In [1]: import numpy as np

In [2]: np.set_printoptions(precision=3, suppress=True, linewidth=140, sign=" ")

In [3]: def rnd(a):
   ...:     return np.round(a, 3) + 0
   ...: 

In [4]: feats = np.load("w.npy")

In [5]: rnd(feats)
Out[5]: 
array([[ 0.4  ,  0.   ,  0.2  ,  0.   ,  0.   ,  0.2  ,  0.   ,  0.   ,  0.2  ],
       [ 0.   ,  0.667,  0.   ,  0.   ,  0.   ,  0.   ,  0.   ,  0.333,  0.   ],
       [ 0.   ,  0.   ,  0.5  ,  0.25 ,  0.   ,  0.25 ,  0.   ,  0.   ,  0.   ],
       [ 0.2  ,  0.   ,  0.2  ,  0.4  ,  0.   ,  0.   ,  0.2  ,  0.   ,  0.   ],
       [ 0.25 ,  0.   ,  0.   ,  0.25 ,  0.25 ,  0.   ,  0.   ,  0.25 ,  0.   ],
       [ 0.   ,  0.5  ,  0.   ,  0.   ,  0.   ,  0.5  ,  0.   ,  0.   ,  0.   ],
       [ 0.167,  0.   ,  0.167,  0.167,  0.   ,  0.167,  0.333,  0.   ,  0.   ],
       [ 0.   ,  0.   ,  0.   ,  0.5  ,  0.   ,  0.   ,  0.   ,  0.5  ,  0.   ],
       [ 0.   ,  0.25 ,  0.   ,  0.25 ,  0.   ,  0.   ,  0.   ,  0.   ,  0.5  ]])

In [6]: rng = np.random.default_rng(83857)

In [7]: idx = rng.permutation(9)

In [8]: idx
Out[8]: array([ 2,  0,  8,  3,  7,  6,  4,  1,  5])

In [9]: A2 = feats[idx][:, idx]

In [10]: rnd(A2)
Out[10]: 
array([[ 0.5  ,  0.   ,  0.   ,  0.25 ,  0.   ,  0.   ,  0.   ,  0.   ,  0.25 ],
       [ 0.2  ,  0.4  ,  0.2  ,  0.   ,  0.   ,  0.   ,  0.   ,  0.   ,  0.2  ],
       [ 0.   ,  0.   ,  0.5  ,  0.25 ,  0.   ,  0.   ,  0.   ,  0.25 ,  0.   ],
       [ 0.2  ,  0.2  ,  0.   ,  0.4  ,  0.   ,  0.2  ,  0.   ,  0.   ,  0.   ],
       [ 0.   ,  0.   ,  0.   ,  0.5  ,  0.5  ,  0.   ,  0.   ,  0.   ,  0.   ],
       [ 0.167,  0.167,  0.   ,  0.167,  0.   ,  0.333,  0.   ,  0.   ,  0.167],
       [ 0.   ,  0.25 ,  0.   ,  0.25 ,  0.25 ,  0.   ,  0.25 ,  0.   ,  0.   ],
       [ 0.   ,  0.   ,  0.   ,  0.   ,  0.333,  0.   ,  0.   ,  0.667,  0.   ],
       [ 0.   ,  0.   ,  0.   ,  0.   ,  0.   ,  0.   ,  0.   ,  0.5  ,  0.5  ]])

In [11]: np.allclose(A2, feats)
Out[11]: False

In [12]: np.trace(A2)
Out[12]: np.float64(4.05)

In [13]: feats @ np.ones(9)
Out[13]: array([ 1.,  1.,  1.,  1.,  1.,  1.,  1.,  1.,  1.])

In [14]: rnd(np.sort(np.abs(np.linalg.eigvals(feats)))[::-1])
Out[14]: array([ 1.   ,  0.752,  0.752,  0.5  ,  0.368,  0.304,  0.304,  0.25 ,  0.232])

In [15]: pr = np.eye(9)[5]

In [16]: for _ in range(4):
    ...:     pr = pr @ feats
    ...:     print(pr.round(3))
    ...: 
[ 0.   0.5  0.   0.   0.   0.5  0.   0.   0. ]
[ 0.     0.583  0.     0.     0.     0.25   0.     0.167  0.   ]
[ 0.     0.514  0.     0.083  0.     0.125  0.     0.278  0.   ]
[ 0.017  0.405  0.017  0.172  0.     0.062  0.017  0.31   0.   ]

In [17]: u = np.array([7, 8, 0, 3, 7, 5, 0, 4, 5])

In [18]: A2 = feats + np.outer(u, np.eye(9)[3])

In [19]: np.linalg.matrix_rank(A2 - feats)
Out[19]: np.int64(1)

In [20]: np.linalg.matrix_rank(np.linalg.inv(A2) - np.linalg.inv(feats), tol=1e-8)
Out[20]: np.int64(1)

In [21]: rnd(np.linalg.det(A2) / np.linalg.det(feats)), rnd(1 + np.linalg.solve(feats, u)[3])
Out[21]: (np.float64(5.75), np.float64(5.75))

In [22]: M = np.load("data.npy")

In [23]: M
Out[23]: 
array([[ 0.341, -1.643,  2.277,  1.   ],
       [-0.096, -2.944,  0.188,  0.535],
       [ 2.025,  1.096, -0.959,  1.667],
       [-2.508,  1.381, -0.604, -0.664],
       [-1.685,  2.335,  0.257,  0.802],
       [-2.405,  0.983,  1.495,  0.115],
       [ 2.231,  1.166,  1.326, -0.951],
       [-1.17 ,  2.722,  0.393,  0.264],
       [-1.318,  1.426, -1.933,  1.221],
       [ 0.897, -0.837,  2.062,  1.801],
       [ 1.768, -1.376,  0.317,  1.97 ],
       [ 1.036,  1.15 ,  2.426,  0.849],
       [ 0.565,  2.731,  0.054,  1.103],
       [ 1.664,  0.431,  2.451,  0.191]])

In [24]: vec = np.array([6, -9, -2, -1])

In [25]: y = M @ vec

In [26]: rnd(np.linalg.solve(M.T @ M, M.T @ y))
Out[26]: array([ 6., -9., -2., -1.])

In [27]: rnd(np.linalg.lstsq(M, y)[0])
Out[27]: array([ 6., -9., -2., -1.])

In [28]: y = y + 0.02 * rng.normal(size=14)

In [29]: rnd(y)
Out[29]: array([ 11.29 ,  25.069,   2.524, -25.632, -32.418, -26.371,   1.203, -32.564, -18.118,   6.985,  20.394,  -9.865, -22.414,   1.008])

In [30]: coef, *_ = np.linalg.lstsq(M, y)

In [31]: rnd(coef)
Out[31]: array([ 5.997, -9.007, -1.998, -1.   ])

In [32]: [round(float(np.linalg.norm(np.linalg.solve(M.T @ M + lam * np.eye(4), M.T @ y))), 2) for lam in (0, 1, 10, 100)]
Out[32]: [11.05, 10.79, 8.98, 3.49]

In [33]: rnd(M.T @ (y - M @ coef))
Out[33]: array([ 0.,  0.,  0.,  0.])
